$ python3 -q
>>> import numpy as np
>>> np.set_printoptions(precision=2, suppress=True, linewidth=140, legacy="1.25")
>>> def rnd(a):
...     return np.round(a, 2) + 0
... 
>>> mat = np.load("a.npy")
>>> print(mat)
[[8 9 8 9]
 [4 0 4 0]
 [8 9 8 9]
 [4 0 4 0]]
>>> left, sigma, Vt = np.linalg.svd(mat)
>>> rnd(sigma)
array([24.7 ,  5.83,  0.  ,  0.  ])
>>> np.argmax(sigma[:-1] / (sigma[1:] + 1e-6)) + 1
2
>>> Y = left[:, :2] @ np.diag(sigma[:2]) @ Vt[:2]
>>> print(rnd(Y))
[[8. 9. 8. 9.]
 [4. 0. 4. 0.]
 [8. 9. 8. 9.]
 [4. 0. 4. 0.]]
>>> print(np.linalg.matrix_rank(mat, rtol=0.05))
2
>>> np.linalg.cond(mat) > 100
True
>>> F = np.load("out1.npy")
>>> F
array([[0, 0, 1],
       [1, 0, 0],
       [0, 1, 0]])
>>> u = np.array([-4, 4, -3])
>>> Y = F + np.outer(u, np.eye(3)[2])
>>> print(np.linalg.matrix_rank(Y - F))
1
>>> Y = np.array([[1, -2, 1], [1, 2, 2], [-2, 1, -1]])
>>> F @ Y
array([[-2,  1, -1],
       [ 1, -2,  1],
       [ 1,  2,  2]])
>>> np.vstack([F, Y.T]).shape
(6, 3)
>>> np.linalg.matrix_rank(np.vstack([F, Y.T]))
3
>>> np.einsum("ik,kj->ij", F, Y)
array([[-2,  1, -1],
       [ 1, -2,  1],
       [ 1,  2,  2]])
>>> np.einsum("ij,ij->i", F, F)
array([1, 1, 1])
>>> x0 = np.array([3, -1, -5])
>>> target = F @ x0
>>> c, lr = np.zeros(3), 1 / np.linalg.norm(F, 2) ** 2
>>> for i in range(8):
...     c -= lr * F.T @ (F @ c - target)
...     if i % 2 == 0: print(i, round(np.linalg.norm(F @ c - target), 2))
... 
0 0.0
2 0.0
4 0.0
6 0.0
>>> c
array([ 3., -1., -5.])
>>> J = np.array([[-3, 0, 0], [0, -2, 0], [0, 0, -2]])
>>> J
array([[-3,  0,  0],
       [ 0, -2,  0],
       [ 0,  0, -2]])
>>> Y = np.linalg.invert(F)
Traceback (most recent call last):
  File "<python-input-30>", line 1, in <module>
    Y = np.linalg.invert(F)
        ^^^^^^^^^^^^^^^^
AttributeError: module 'numpy.linalg' has no attribute 'invert'
>>> Y = F ** -1
Traceback (most recent call last):
  File "<python-input-31>", line 1, in <module>
    Y = F ** -1
        ~~^^~~~
ValueError: Integers to negative integer powers are not allowed.
>>> Y = np.linalg.inv(F)
>>> rnd(np.linalg.slogdet(F)[0])
1.0
>>> Y
array([[0., 1., 0.],
       [0., 0., 1.],
       [1., 0., 0.]])
>>> rnd(np.linalg.inv(Y))
array([[0., 0., 1.],
       [1., 0., 0.],
       [0., 1., 0.]])
>>> np.allclose(Y, F.T)
True
>>> np.kron(np.eye(2, dtype=int), F)
array([[0, 0, 1, 0, 0, 0],
       [1, 0, 0, 0, 0, 0],
       [0, 1, 0, 0, 0, 0],
       [0, 0, 0, 0, 0, 1],
       [0, 0, 0, 1, 0, 0],
       [0, 0, 0, 0, 1, 0]])
>>> rnd(np.linalg.det(2 * F)), rnd(np.linalg.det(F))
(8.0, 1.0)
>>> feats = np.load("run19.npy")
>>> feats
array([[0, 7],
       [0, 0]])
>>> # triangular
>>> rnd(np.sort(np.abs(np.linalg.eigvals(feats))))
array([0., 0.])
>>> (feats - feats.T) / 2
array([[ 0. ,  3.5],
       [-3.5,  0. ]])
>>> print(np.allclose(feats @ feats.T, feats.T @ feats))
False
>>> feats @ feats
array([[0, 0],
       [0, 0]])
>>> rnd(np.linalg.det(feats))
0.0
>>> np.linalg.matrix_power(feats, 3)
array([[0, 0],
       [0, 0]])
>>> np.trace(feats)
0
>>> left, sigma, Vt = np.linalg.svd(feats)
>>> evecs = Vt[:(sigma > 1e-8).sum()]
>>> rng = np.random.default_rng(69)
>>> x0 = feats[0] + -3 * feats[1] + rng.integers(2) * np.eye(2)[1]
>>> print(x0)
[0. 7.]
>>> np.linalg.matrix_rank(np.vstack([feats, x0]))
1
>>> np.diag(evecs.T @ evecs)
array([0., 1.])
>>> print(np.allclose(evecs.T @ evecs @ x0, x0))
True
>>> rnd(np.trace(np.linalg.pinv(feats) @ feats))
1.0
>>> print(np.abs(np.diag(np.linalg.qr(feats)[1])) > 1e-9)
[False False]
>>> rnd(feats @ np.linalg.pinv(feats) @ feats)
array([[0., 7.],
       [0., 0.]])
>>> np.linalg.lstsq(feats[:-1].T, feats[-1])[2]
1
>>> np.allclose(feats[:-1].T @ np.linalg.lstsq(feats[:-1].T, feats[-1])[0], feats[-1])
True
>>> try:
...     np.linalg.inv(feats)
... except np.linalg.LinAlgError as e:
...     print("failed:", e)
... 
failed: Singular matrix
>>> x0 = np.array([2, 0, 2])
>>> F @ np.eye(3)[2]
array([1., 0., 0.])
>>> F * x0
array([[0, 0, 2],
       [2, 0, 0],
       [0, 0, 0]])
>>> print(np.linalg.norm(F @ x0) <= np.linalg.norm(F, 2) * np.linalg.norm(x0) + 1e-9)
True
>>> np.einsum("ij,j->i", F, x0)
array([2, 2, 0])
>>> A = np.array([[-1.0, -0.2, -2.1],
...     [0.9, -0.3, 0.3],
...     [-0.4, 1.8, -0.1],
...     [-2.1, -1.1, 0.9],
...     [4.5, 4.8, -3.6],
...     [-0.5, -0.7, -0.9],
...     [-0.4, 0.2, 0.7],
...     [0.5, 0.9, 0.6],
...     [-0.3, -1.0, -0.4],
...     [-0.1, 0.6, -0.3],
...     [-0.8, -1.3, 1.7],
...     [-0.1, 0.3, 0.6],
...     [1.3, 0.9, 0.7],
...     [-0.6, 0.2, -0.1],
...     [-0.9, 0.0, -0.9]])
>>> D = np.linalg.norm(A[:, None] - A[None], axis=-1)
>>> np.linalg.matrix_rank(D ** 2)
5
>>> (D + 1e9 * np.eye(15)).round(6).argmin(axis=1)
array([14, 11,  9, 10, 12,  8, 11, 12,  5, 13,  3,  6,  7,  9,  5])
>>> rnd(D[:5, :5])
array([[0.  , 3.06, 2.89, 3.32, 7.58],
       [3.06, 0.  , 2.5 , 3.16, 7.36],
       [2.89, 2.5 , 0.  , 3.51, 6.73],
       [3.32, 3.16, 3.51, 0.  , 9.93],
       [7.58, 7.36, 6.73, 9.93, 0.  ]])
>>> D.shape
(15, 15)
